$ ipython --no-banner

In [1]: import numpy as np

In [2]: np.set_printoptions(precision=2, suppress=True, linewidth=120)

In [3]: def rd(a):
   ...:     return np.round(a, 2) + 0
   ...: 

In [4]: J = np.array([[-3, 0], [0, 1]])

In [5]: print((np.linalg.matrix_power((J != 0) + (J.T != 0) + np.eye(2), 2) > 0).astype(int))
[[1 0]
 [0 1]]

In [6]: J @ J
Out[6]: 
array([[9, 0],
       [0, 1]])

In [7]: print(rd(np.linalg.det(J)))
-3.0

In [8]: rng = np.random.default_rng(412779)

In [9]: lab = rng.permutation(2)

In [10]: print(lab)
[0 1]

In [11]: other = J[lab][:, lab]

In [12]: np.allclose(other, J)
Out[12]: True

In [13]: np.diag(other)
Out[13]: array([-3,  1])

In [14]: ev, evecs = np.linalg.eigh(J)

In [15]: (ev > 1e-8).sum(), (ev < -1e-8).sum()
Out[15]: (np.int64(1), np.int64(1))

In [16]: ev.sum(), np.trace(J)
Out[16]: (np.float64(-2.0), np.int64(-2))

In [17]: print(evecs @ np.diag(ev) @ evecs.T)
[[-3.  0.]
 [ 0.  1.]]

In [18]: evecs.T @ J @ evecs
Out[18]: 
array([[-3.,  0.],
       [ 0.,  1.]])

In [19]: rd(np.linalg.svd(J, compute_uv=False))
Out[19]: array([3., 1.])

In [20]: K = 2 * np.eye(3) + np.eye(3, k=1)

In [21]: K
Out[21]: 
array([[2., 1., 0.],
       [0., 2., 1.],
       [0., 0., 2.]])

In [22]: # triangular: eigenvalues sit on the diagonal

In [23]: rd(np.linalg.norm(K) ** 2 / np.linalg.norm(K, 2) ** 2)
Out[23]: np.float64(1.84)

In [24]: rd(np.linalg.norm(K, "nuc"))
Out[24]: np.float64(6.25)

In [25]: rd(np.linalg.norm(K, 1)), rd(np.linalg.norm(K, np.inf))
Out[25]: (np.float64(3.0), np.float64(3.0))

In [26]: rd(np.linalg.norm(K, axis=0))
Out[26]: array([2.  , 2.24, 2.24])

In [27]: other = K / np.sqrt((K ** 2).mean(axis=1, keepdims=True))

In [28]: print(np.linalg.matrix_rank(K - K.mean(axis=1, keepdims=True)))
2

In [29]: rd(other[1])
Out[29]: array([0.  , 1.55, 0.77])

In [30]: rd(np.linalg.matrix_power(K - np.diag(np.diag(K)), 3))
Out[30]: 
array([[0., 0., 0.],
       [0., 0., 0.],
       [0., 0., 0.]])

In [31]: print(np.linalg.matrix_rank(K - K[0, 0] * np.eye(3)))
2

In [32]: rd(np.sort(np.linalg.eigvals(K)))
Out[32]: array([2., 2., 2.])

In [33]: K @ K
Out[33]: 
array([[4., 4., 1.],
       [0., 4., 4.],
       [0., 0., 4.]])

In [34]: [int(np.linalg.matrix_rank(np.linalg.matrix_power(K, p))) for p in range(1, 4)]
Out[34]: [3, 3, 3]

In [35]: W0 = np.array([[-6, -3, -3, -4, -2, -2],
    ...:     [-6, 6, -6, -4, 4, -4],
    ...:     [3, 0, -3, 2, 0, -2],
    ...:     [-6, -3, -3, -4, -2, -2],
    ...:     [-6, 6, -6, -4, 4, -4],
    ...:     [3, 0, -3, 2, 0, -2]])

In [36]: # rank 3

In [37]: other = W0 / np.sqrt((W0 ** 2).mean(axis=1, keepdims=True))

In [38]: print(np.linalg.matrix_rank(W0 - W0.mean(axis=1, keepdims=True)))
3

In [39]: rd(np.linalg.norm(other, axis=1))
Out[39]: array([2.45, 2.45, 2.45, 2.45, 2.45, 2.45])

In [40]: rd(W0 - W0.mean(axis=1, keepdims=True))
Out[40]: 
array([[-2.67,  0.33,  0.33, -0.67,  1.33,  1.33],
       [-4.33,  7.67, -4.33, -2.33,  5.67, -2.33],
       [ 3.  ,  0.  , -3.  ,  2.  ,  0.  , -2.  ],
       [-2.67,  0.33,  0.33, -0.67,  1.33,  1.33],
       [-4.33,  7.67, -4.33, -2.33,  5.67, -2.33],
       [ 3.  ,  0.  , -3.  ,  2.  ,  0.  , -2.  ]])

In [41]: np.linalg.matrix_rank(other) == np.linalg.matrix_rank(W0)
Out[41]: np.True_

In [42]: print(np.abs(np.diag(np.linalg.qr(W0)[1])) > 1e-9)
[ True  True  True False False False]

In [43]: print(np.unique(W0.round(6), axis=0).shape)
(3, 6)

In [44]: U, sigma, Vh = np.linalg.svd(W0, full_matrices=False)

In [45]: print(rd(sigma / sigma[0]))
[1.   0.56 0.34 0.   0.   0.  ]

In [46]: other = W0 + rng.integers(-2, 3, (6, 3)) @ rng.integers(-2, 3, (3, 6))

In [47]: other
Out[47]: 
array([[ -6,   1,  -8,   1,  -9,   2],
       [-11,   8,  -8,  -1,   4, -10],
       [  4,   6,  -9,   7,  -8,   4],
       [ -5,  -1,  -6,  -1,  -7,   2],
       [ -4,  -2,  -1,  -7,   7,  -4],
       [  6,  -6,  -1,   2,  -2,   2]])

In [48]: other - W0
Out[48]: 
array([[ 0,  4, -5,  5, -7,  4],
       [-5,  2, -2,  3,  0, -6],
       [ 1,  6, -6,  5, -8,  6],
       [ 1,  2, -3,  3, -5,  4],
       [ 2, -8,  5, -3,  3,  0],
       [ 3, -6,  2,  0, -2,  4]])

In [49]: W0.reshape(2, -1)
Out[49]: 
array([[-6, -3, -3, -4, -2, -2, -6,  6, -6, -4,  4, -4,  3,  0, -3,  2,  0, -2],
       [-6, -3, -3, -4, -2, -2, -6,  6, -6, -4,  4, -4,  3,  0, -3,  2,  0, -2]])

In [50]: W0.reshape(-1, 2)
Out[50]: 
array([[-6, -3],
       [-3, -4],
       [-2, -2],
       [-6,  6],
       [-6, -4],
       [ 4, -4],
       [ 3,  0],
       [-3,  2],
       [ 0, -2],
       [-6, -3],
       [-3, -4],
       [-2, -2],
       [-6,  6],
       [-6, -4],
       [ 4, -4],
       [ 3,  0],
       [-3,  2],
       [ 0, -2]])

In [51]: t3 = W0.reshape(6, 2, -1)

In [52]: np.einsum("ihd,ihd->ih", t3, t3)
Out[52]: 
array([[ 54,  24],
       [108,  48],
       [ 18,   8],
       [ 54,  24],
       [108,  48],
       [ 18,   8]])

In [53]: t3.shape
Out[53]: (6, 2, 3)

In [54]: t3[:, 0]
Out[54]: 
array([[-6, -3, -3],
       [-6,  6, -6],
       [ 3,  0, -3],
       [-6, -3, -3],
       [-6,  6, -6],
       [ 3,  0, -3]])

In [55]: t3.sum(axis=1)
Out[55]: 
array([[-10,  -5,  -5],
       [-10,  10, -10],
       [  5,   0,  -5],
       [-10,  -5,  -5],
       [-10,  10, -10],
       [  5,   0,  -5]])

In [56]: np.einsum("ihd,jhd->hij", t3, t3).shape
Out[56]: (2, 6, 6)

In [57]: feats = np.loadtxt("layer17.csv", delimiter=",")

In [58]: feats
Out[58]: 
array([[ 0., -1., -3.],
       [ 0., -1., -3.],
       [ 1.,  0., -1.],
       [ 3., -1.,  2.],
       [-3., -2.,  0.]])

In [59]: # row 1 repeats row 0

In [60]: x0 = np.array([-1, 1, 2])

In [61]: feats @ (2 * x0)
Out[61]: array([-14., -14.,  -6.,   0.,   2.])

In [62]: print(np.einsum("ij,j->i", feats, x0))
[-7. -7. -3.  0.  1.]

In [63]: np.sign((feats @ x0).round(6))
Out[63]: array([-1., -1., -1.,  0.,  1.])

In [64]: other = np.c_[feats[:, :2] @ np.array([[-1, 2], [-3, -4]]), np.array([-3, -1, -2, 2, 0])]

In [65]: other
Out[65]: 
array([[ 3.,  4., -3.],
       [ 3.,  4., -1.],
       [-1.,  2., -2.],
       [ 0., 10.,  2.],
       [ 9.,  2.,  0.]])

In [66]: np.linalg.matrix_rank(other)
Out[66]: np.int64(3)

In [67]: print(rd(np.linalg.lstsq(feats, other[:, 0])[0]))
[-1. -3.  0.]

In [68]: rd(np.linalg.norm(np.linalg.qr(feats)[0].T @ other, axis=0) ** 2 / ((other ** 2).sum(axis=0) + 1e-12))
Out[68]: array([1.  , 1.  , 0.79])
